$ python3 -q
>>> import numpy as np
>>> import numpy.linalg as la
>>> np.set_printoptions(precision=4, suppress=True, linewidth=200, legacy="1.25")
>>> A = np.loadtxt("data.csv", delimiter=",")
>>> print(A)
[[-0.3444 -0.3667 -0.6111 -0.6111]
 [-0.3667  0.9    -0.1667 -0.1667]
 [-0.6111 -0.1667  0.7222 -0.2778]
 [-0.6111 -0.1667 -0.2778  0.7222]]
>>> x0 = np.array([0, 7, 2, 6])
>>> y = A @ x0
>>> c, lr = np.zeros(4), 1 / la.norm(A, 2) ** 2
>>> for i in range(6):
...     c -= lr * A.T @ (A @ c - y)
...     if i % 1 == 0: print(i, round(la.norm(A @ c - y), 4))
... 
0 0.0
1 0.0
2 0.0
3 0.0
4 0.0
5 0.0
>>> print(c.round(4) + 0)
[0. 7. 2. 6.]
>>> print(round(la.cond(A), 4))
1.0
>>> print([round(float(la.det(A[:i, :i])), 2) + 0 for i in range(1, 5)])
[-0.34, -0.44, -0.72, -1.0]
>>> evals, V = la.eigh(A)
>>> print(np.unique(evals.round(6) + 0, return_counts=True)[1])
[1 3]
>>> print(la.svd(A, compute_uv=False))
[1. 1. 1. 1.]
>>> print(np.round(V.T @ V, 4) + 0)
[[1. 0. 0. 0.]
 [0. 1. 0. 0.]
 [0. 0. 1. 0.]
 [0. 0. 0. 1.]]
>>> print(np.round(V.T @ A @ V, 4) + 0)
[[-1.  0.  0.  0.]
 [ 0.  1.  0.  0.]
 [ 0.  0.  1.  0.]
 [ 0.  0.  0.  1.]]
>>> print(A.sum(axis=1))
[-1.9333  0.2    -0.3333 -0.3333]
>>> print(A.mean(axis=0))
[-0.4833  0.05   -0.0833 -0.0833]
>>> print(A.sum(axis=0))
[-1.9333  0.2    -0.3333 -0.3333]
>>> print(round(float(la.eigvals(A).sum().real), 4))
2.0
>>> print(round(float(la.det(A.T)), 4))
-1.0
>>> F = np.load("test3.npy")
>>> print(F)
[[-4. -5.  0.  0.]
 [-4. -2.  3. -4.]
 [ 0.  0. -2.  0.]
 [ 0.  0.  2. -1.]]
>>> O, V = la.qr(F[:, :1])[0], la.qr(F[:, 1:])[0]
>>> s = la.svd(O.T @ V, compute_uv=False)
>>> print(s)
[0.9961]
>>> E = np.array([[-5.0, 3.0, 0.0, -1.0],
...     [-8.0, 5.0, 0.0, -2.0],
...     [-6.0, 5.0, -1.0, -1.0],
...     [2.0, -1.0, 0.0, 0.0]])
>>> proj = np.triu(np.array([[6, -4, -2, -9], [5, 3, 7, -7], [-8, 6, -6, -9], [7, -6, 4, 7]]), 1) + np.eye(4)
>>> Y = proj @ E @ la.inv(proj)
>>> print(round(la.det(Y), 4))
0.0
>>> print(np.trace(Y), np.trace(E))
-1.0 -1.0
>>> print(Y)
[[   21.    66.  -418. -3102.]
 [  -64.  -209.  1328.  9904.]
 [  -24.   -82.   525.  3934.]
 [    2.     7.   -45.  -338.]]
>>> Uu, s, vt = la.svd(E)
>>> print(s.round(4) + 0)
[13.929   1.308   0.5207  0.    ]
>>> Y = Uu[:, :3] @ np.diag(s[:3]) @ vt[:3]
>>> print(np.round(la.norm(E - Y, 2), 4), np.round(s[3], 4))
0.0 0.0
>>> print(np.allclose(E, E.T))
False
>>> print(np.round(np.sort(np.abs(la.eigvals(E))), 4) + 0)
[0. 1. 1. 1.]
>>> print(np.round(np.abs(la.eigvals(E)).max(), 4))
1.0
>>> Y = np.array([[9, 6], [9, -1], [5, 1], [4, 9]])
>>> print(np.einsum("ik,kj->ij", E, Y))
[[-22. -42.]
 [-35. -71.]
 [-18. -51.]
 [  9.  13.]]
>>> print(np.einsum("ij->j", E))
[-17.  12.  -1.  -4.]
>>> print(Y.T @ E.T)
[[-22. -35. -18.   9.]
 [-42. -71. -51.  13.]]
>>> print(la.matrix_rank(np.vstack([E, Y.T])))
4
>>> print(np.einsum("ij,ij->i", E, E))
[35. 93. 63.  5.]
>>> Y = np.array([[1, 8, 1, 5], [3, 7, 6, 9], [1, 2, 7, 5], [1, 5, 9, 1]])
>>> W0 = Y + Y.T
>>> print(W0)
[[ 2 11  2  6]
 [11 14  8 14]
 [ 2  8 14 14]
 [ 6 14 14  2]]
>>> # equal to its transpose
>>> W = np.array([[1, 3, 2, 2, 3], [0, 0, 0, 0, 2], [3, 2, 3, 0, 3], [3, 2, 1, 1, 2]])
>>> c = np.array([8, 1, 7, 8, 5])
>>> H = np.maximum(W0 @ W + c, 0)
>>> print((H > 0).astype(int))
[[1 1 1 1 1]
 [1 1 1 1 1]
 [1 1 1 1 1]
 [1 1 1 1 1]]
>>> print(H)
[[ 34  23  23  18  51]
 [ 85  78  67  44 118]
 [ 94  63  67  26  97]
 [ 62  51  63  22  97]]
>>> print((H > 0).mean(axis=0))
[1. 1. 1. 1. 1.]
>>> C = np.array([[1, 0, -1], [5, -3, 5], [-5, 1, -1], [-1, 9, 7], [1, 2, -2]])
>>> print(W @ C)
[[ 7 17 20]
 [ 2  4 -4]
 [ 1  3 -2]
 [ 9  8  9]]
>>> print(H @ C)
[[ 67 218  82]
 [214 465 310]
 [145 306 142]
 [ 77 302  90]]
